$ python3 -q
>>> import numpy as np
>>> import numpy.linalg as la
>>> np.set_printoptions(precision=2, suppress=True, linewidth=120, sign=" ")
>>> def rnd(a):
...     return np.round(a, 2) + 0
... 
>>> X = np.array([[1.81, 15.38, 10.62],
...     [-0.7, 8.65, 4.38],
...     [-1.1, -29.95, -17.72],
...     [5.08, 36.24, 25.65],
...     [1.15, 5.13, 5.0],
...     [-5.01, -20.08, -15.17],
...     [-7.66, -28.94, -25.31],
...     [-1.57, 10.45, 3.28],
...     [2.2, 12.98, 6.9],
...     [4.67, 21.84, 14.63],
...     [2.09, 28.39, 18.01],
...     [-2.0, 11.68, 3.32],
...     [-0.24, -6.67, -1.84],
...     [0.62, 12.66, 7.5],
...     [5.06, 27.36, 22.36],
...     [-4.07, -13.53, -10.39],
...     [5.36, 9.06, 10.72]])
>>> labels = X[:, 1] > np.median(X[:, 1])
>>> u = X[labels].mean(axis=0) - X[~labels].mean(axis=0)
>>> labels.astype(int)
array([ 1,  0,  0,  1,  0,  0,  0,  0,  1,  1,  1,  1,  0,  1,  1,  0,  0])
>>> ((X - X.mean(axis=0)) @ u > 0).astype(int)
array([ 1,  1,  0,  1,  1,  0,  0,  1,  1,  1,  1,  1,  0,  1,  1,  0,  1])
>>> rnd(u)
array([  3.98,  28.14,  18.85])
>>> dist = la.norm(X[:, None] - X[None], axis=-1)
>>> np.unravel_index(dist.round(6).argmax(), dist.shape)
(np.int64(3), np.int64(6))
>>> dist.mean(axis=1).argmax()
np.int64(6)
>>> (dist + 1e9 * np.eye(17)).round(6).argmin(axis=1)
array([ 13,   7,   6,  14,   1,  15,   2,  11,  13,  10,  14,   7,  15,   8,  10,   5,   8])
>>> arr = np.loadtxt("arr.csv", delimiter=",")
>>> rnd(arr)
array([[ 1.21,  1.11,  1.09,  0.31],
       [-0.19,  1.52, -1.27, -0.24],
       [-1.12,  0.54,  1.03, -1.19],
       [ 1.12, -0.42, -0.37, -1.56]])
>>> rnd(np.abs(la.eigvals(arr)).max())
np.float64(2.0)
>>> rnd(np.trace(arr))
np.float64(2.19)
>>> rnd(la.det(arr))
np.float64(-16.0)
>>> rnd((arr + arr.T) / 2)
array([[ 1.21,  0.46, -0.01,  0.71],
       [ 0.46,  1.52, -0.37, -0.33],
       [-0.01, -0.37,  1.03, -0.78],
       [ 0.71, -0.33, -0.78, -1.56]])
>>> np.allclose(arr, arr.T)
False
>>> rnd(np.sort(np.abs(la.eigvals(arr))))
array([ 2.,  2.,  2.,  2.])
>>> la.determinant(arr)
Traceback (most recent call last):
  File "<python-input-22>", line 1, in <module>
    la.determinant(arr)
    ^^^^^^^^^^^^^^
AttributeError: module 'numpy.linalg' has no attribute 'determinant'
>>> rnd((arr - arr.T) / 2)
array([[ 0.  ,  0.65,  1.11, -0.4 ],
       [-0.65,  0.  , -0.9 ,  0.09],
       [-1.11,  0.9 ,  0.  , -0.41],
       [ 0.4 , -0.09,  0.41,  0.  ]])
>>> O, r_ = la.qr(arr)
>>> rnd(O.T @ O)
array([[ 1.,  0.,  0.,  0.],
       [ 0.,  1.,  0.,  0.],
       [ 0.,  0.,  1.,  0.],
       [ 0.,  0.,  0.,  1.]])
>>> rnd(O)
array([[-0.61, -0.56, -0.55, -0.15],
       [ 0.09, -0.76,  0.64,  0.12],
       [ 0.56, -0.27, -0.51,  0.59],
       [-0.56,  0.21,  0.19,  0.78]])
>>> rnd(r_)
array([[-2.,  0.,  0.,  0.],
       [ 0., -2.,  0.,  0.],
       [ 0.,  0., -2.,  0.],
       [ 0.,  0.,  0., -2.]])
>>> O.shape, r_.shape
((4, 4), (4, 4))
>>> rnd(abs(r_[0, 0])), rnd(la.norm(arr[:, 0]))
(np.float64(2.0), np.float64(2.0))
>>> rnd(np.abs(np.diag(r_)))
array([ 2.,  2.,  2.,  2.])
>>> x = np.array([0, 8, 8, 1])
>>> y = arr @ x
>>> beta, lr = np.zeros(4), 1 / la.norm(arr, 2) ** 2
>>> for i in range(30):
...     beta -= lr * arr.T @ (arr @ beta - y)
...     if i % 5 == 0: print(i, round(la.norm(arr @ beta - y), 2))
... 
0 0.0
5 0.0
10 0.0
15 0.0
20 0.0
25 0.0
>>> rnd(beta)
array([ 0.,  8.,  8.,  1.])
>>> K = np.load("mat.npy")
>>> K
array([[ 41,   0,   3,   2],
       [  0,  40,   1,   3],
       [  1,   3,   0,   0],
       [  2,   1,   2,  22]])
>>> (K + K.T) / 2
array([[ 41.,   0.,   2.,   2.],
       [  0.,  40.,   2.,   2.],
       [  2.,   2.,   0.,   1.],
       [  2.,   2.,   1.,  22.]])
>>> assert K == K.T
Traceback (most recent call last):
  File "<python-input-39>", line 1, in <module>
    assert K == K.T
           ^^^^^^^^
ValueError: The truth value of an array with more than one element is ambiguous. Use a.any() or a.all()
>>> (K - K.T) / 2
array([[ 0.,  0.,  1.,  0.],
       [ 0.,  0., -1.,  1.],
       [-1.,  1.,  0., -1.],
       [ 0., -1.,  1.,  0.]])
>>> np.trace(K)
np.int64(103)
>>> np.allclose(K @ K.T, K.T @ K)
False
>>> rnd(np.abs(la.eigvals(K)).max())
np.float64(41.38)
>>> np.allclose(K, K.T)
False
